$ ipython --no-banner

In [1]: import numpy as np

In [2]: np.set_printoptions(precision=2, suppress=True, linewidth=120, sign=" ")

In [3]: out = np.array([[-5]])

In [4]: C = np.array([[1, 0, 5, 4], [-1, 5, 1, 5], [-2, -1, 3, -4], [-2, 0, -4, -1]])

In [5]: feats = np.block([[out, np.zeros((1, 4))], [np.zeros((4, 1)), C]])

In [6]: feats
Out[6]: 
array([[-5.,  0.,  0.,  0.,  0.],
       [ 0.,  1.,  0.,  5.,  4.],
       [ 0., -1.,  5.,  1.,  5.],
       [ 0., -2., -1.,  3., -4.],
       [ 0., -2.,  0., -4., -1.]])

In [7]: Q, vecs = np.linalg.qr(feats[:, :1])[0], np.linalg.qr(feats[:, 1:])[0]

In [8]: s = np.linalg.svd(Q.T @ vecs, compute_uv=False)

In [9]: print(np.round(np.linalg.norm(Q @ Q.T - vecs @ vecs.T, 2), 2))
1.0

In [10]: out = np.linalg.inv(feats)

In [11]: (np.abs(out) > 1e-9).astype(int)
Out[11]: 
array([[ 1,  0,  0,  0,  0],
       [ 0,  1,  1,  1,  1],
       [ 0,  1,  1,  1,  1],
       [ 0,  1,  1,  1,  1],
       [ 0,  1,  1,  1,  1]])

In [12]: round(float(np.linalg.cond(feats)), 2)
Out[12]: 6.59

In [13]: np.round(feats @ out, 2) + 0
Out[13]: 
array([[ 1.,  0.,  0.,  0.,  0.],
       [ 0.,  1.,  0.,  0.,  0.],
       [ 0.,  0.,  1.,  0.,  0.],
       [ 0.,  0.,  0.,  1.,  0.],
       [ 0.,  0.,  0.,  0.,  1.]])

In [14]: round(float(np.linalg.det(feats) * np.linalg.det(out)), 2)
Out[14]: 1.0

In [15]: rng = np.random.default_rng(317)

In [16]: out = feats + rng.integers(-2, 3, (5, 4)) @ rng.integers(-2, 3, (4, 5))

In [17]: out
Out[17]: 
array([[-4., -1.,  3.,  5.,  1.],
       [ 0., -3., -1.,  9.,  5.],
       [ 3.,  2.,  5.,  0.,  7.],
       [ 7.,  1.,  2.,  6., -1.],
       [-7., -5., -1., -7., -6.]])

In [18]: np.round(np.linalg.svd(out - feats, compute_uv=False), 2) + 0
Out[18]: array([ 14.08,   7.77,   3.47,   1.15,   0.  ])

In [19]: out = feats / np.sqrt((feats ** 2).mean(axis=1, keepdims=True))

In [20]: feats - feats.mean(axis=1, keepdims=True)
Out[20]: 
array([[-4. ,  1. ,  1. ,  1. ,  1. ],
       [-2. , -1. , -2. ,  3. ,  2. ],
       [-2. , -3. ,  3. , -1. ,  3. ],
       [ 0.8, -1.2, -0.2,  3.8, -3.2],
       [ 1.4, -0.6,  1.4, -2.6,  0.4]])

In [21]: vec = np.array([4, -7, 7, -5, -1])

In [22]: y = feats @ vec

In [23]: beta, lr = np.zeros(5), 1 / np.linalg.norm(feats, 2) ** 2

In [24]: for i in range(25):
    ...:     beta -= lr * feats.T @ (feats @ beta - y)
    ...:     if i % 5 == 0: print(i, round(np.linalg.norm(feats @ beta - y), 2))
    ...: 
0 37.46
5 10.35
10 3.97
15 1.57
20 0.65

In [25]: np.round(np.linalg.cond(feats), 2)
Out[25]: np.float64(6.59)

In [26]: A = 4 * np.eye(6) + np.eye(6, k=1)

In [27]: A
Out[27]: 
array([[ 4.,  1.,  0.,  0.,  0.,  0.],
       [ 0.,  4.,  1.,  0.,  0.,  0.],
       [ 0.,  0.,  4.,  1.,  0.,  0.],
       [ 0.,  0.,  0.,  4.,  1.,  0.],
       [ 0.,  0.,  0.,  0.,  4.,  1.],
       [ 0.,  0.,  0.,  0.,  0.,  4.]])

In [28]: # triangular: eigenvalues sit on the diagonal

In [29]: r0 = np.array([1, -4, 1, 5, -1, 0])

In [30]: out = A + np.outer(r0, np.eye(6)[5])

In [31]: np.round(np.linalg.det(out) / np.linalg.det(A), 2), np.round(1 + np.linalg.solve(A, r0)[5], 2)
Out[31]: (np.float64(1.0), np.float64(1.0))

In [32]: W = np.array([[-3, 3], [-1, 2], [-1, -3], [3, 3], [2, -1], [0, 1]])

In [33]: beta = np.array([3, 1])

In [34]: act = np.maximum(A @ W + beta, 0)

In [35]: print(act)
[[  0.  15.]
 [  0.   6.]
 [  2.   0.]
 [ 17.  12.]
 [ 11.   0.]
 [  3.   5.]]

In [36]: (act > 0).mean(axis=0)
Out[36]: array([ 0.67,  0.67])

In [37]: np.linalg.matrix_rank(act)
Out[37]: np.int64(2)

In [38]: (act > 0).astype(int)
Out[38]: 
array([[ 0,  1],
       [ 0,  1],
       [ 1,  0],
       [ 1,  1],
       [ 1,  0],
       [ 1,  1]])

In [39]: C = np.array([[2, 1, 2], [2, 2, 0]])

In [40]: W @ C
Out[40]: 
array([[ 0,  3, -6],
       [ 2,  3, -2],
       [-8, -7, -2],
       [12,  9,  6],
       [ 2,  0,  4],
       [ 2,  2,  0]])

In [41]: act @ C
Out[41]: 
array([[ 30.,  30.,   0.],
       [ 12.,  12.,   0.],
       [  4.,   2.,   4.],
       [ 58.,  41.,  34.],
       [ 22.,  11.,  22.],
       [ 16.,  13.,   6.]])

In [42]: round(float(np.linalg.norm(A) ** 2 / np.linalg.norm(A, 2) ** 2), 2)
Out[42]: 4.18

In [43]: np.round(np.linalg.norm(A[5] - A[2]), 2)
Out[43]: np.float64(5.74)

In [44]: np.linalg.norm(A, axis=1)
Out[44]: array([ 4.12,  4.12,  4.12,  4.12,  4.12,  4.  ])

In [45]: np.linalg.norm(A, axis=0)
Out[45]: array([ 4.  ,  4.12,  4.12,  4.12,  4.12,  4.12])

In [46]: round(np.linalg.norm(A, "nuc"), 2)
Out[46]: np.float64(24.31)

In [47]: print(round(np.linalg.norm(A, 2), 2))
4.92

In [48]: np.linalg.norm(A, axis=2)
AxisError: axis 2 is out of bounds for array of dimension 2


In [49]: np.linalg.matrix_rank(A - A[0, 0] * np.eye(6))
Out[49]: np.int64(5)

In [50]: np.prod(np.diag(A)), round(float(np.linalg.det(A)), 2)
Out[50]: (np.float64(4096.0), 4096.0)

In [51]: print(np.sort(np.linalg.eigvals(A)))
[ 4.  4.  4.  4.  4.  4.]

In [52]: A @ A
Out[52]: 
array([[ 16.,   8.,   1.,   0.,   0.,   0.],
       [  0.,  16.,   8.,   1.,   0.,   0.],
       [  0.,   0.,  16.,   8.,   1.,   0.],
       [  0.,   0.,   0.,  16.,   8.,   1.],
       [  0.,   0.,   0.,   0.,  16.,   8.],
       [  0.,   0.,   0.,   0.,   0.,  16.]])

In [53]: out = A / np.linalg.norm(A, axis=1, keepdims=True)

In [54]: cov = out @ out.T

In [55]: np.argwhere(np.triu(np.abs(cov) > 0.95, 1))
Out[55]: array([], shape=(0, 2), dtype=int64)

In [56]: cov[5]
Out[56]: array([ 0.  ,  0.  ,  0.  ,  0.  ,  0.24,  1.  ])

In [57]: lab = rng.integers(0, 2, 3)

In [58]: W0 = np.triu((lab[:, None] == lab) & (rng.random((3, 3)) < 0.8), 1).astype(int)

In [59]: W0 += W0.T

In [60]: print(W0)
[[ 0  0  0]
 [ 0  0  0]
 [ 0  0  0]]

In [61]: def softmax(z):
    ...:     e = np.exp(z - z.max(axis=-1, keepdims=True))
    ...:     return e / e.sum(axis=-1, keepdims=True)
    ...: 

In [62]: softmax(A[3])
Out[62]: array([ 0.02,  0.02,  0.02,  0.89,  0.04,  0.02])

In [63]: att = A @ A.T / np.sqrt(6)

In [64]: np.round(softmax(att)[3] @ A, 2) + 0
Out[64]: array([ 0.  ,  0.  ,  0.02,  3.95,  1.01,  0.01])

In [65]: print(np.round(softmax(att), 2) + 0)
[[ 0.99  0.    0.    0.    0.    0.  ]
 [ 0.    0.99  0.    0.    0.    0.  ]
 [ 0.    0.    0.99  0.    0.    0.  ]
 [ 0.    0.    0.    0.99  0.    0.  ]
 [ 0.    0.    0.    0.    0.99  0.  ]
 [ 0.    0.    0.    0.    0.01  0.99]]

In [66]: lab = rng.permutation(6)

In [67]: print(lab)
[ 2  4  1  0  5  3]

In [68]: out = A[lab][:, lab]

In [69]: np.sort(np.abs(np.linalg.eigvals(out)))
Out[69]: array([ 4.,  4.,  4.,  4.,  4.,  4.])

In [70]: np.trace(out)
Out[70]: np.float64(24.0)

In [71]: print(np.allclose(out, A))
False

In [72]: np.diag(out)
Out[72]: array([ 4.,  4.,  4.,  4.,  4.,  4.])
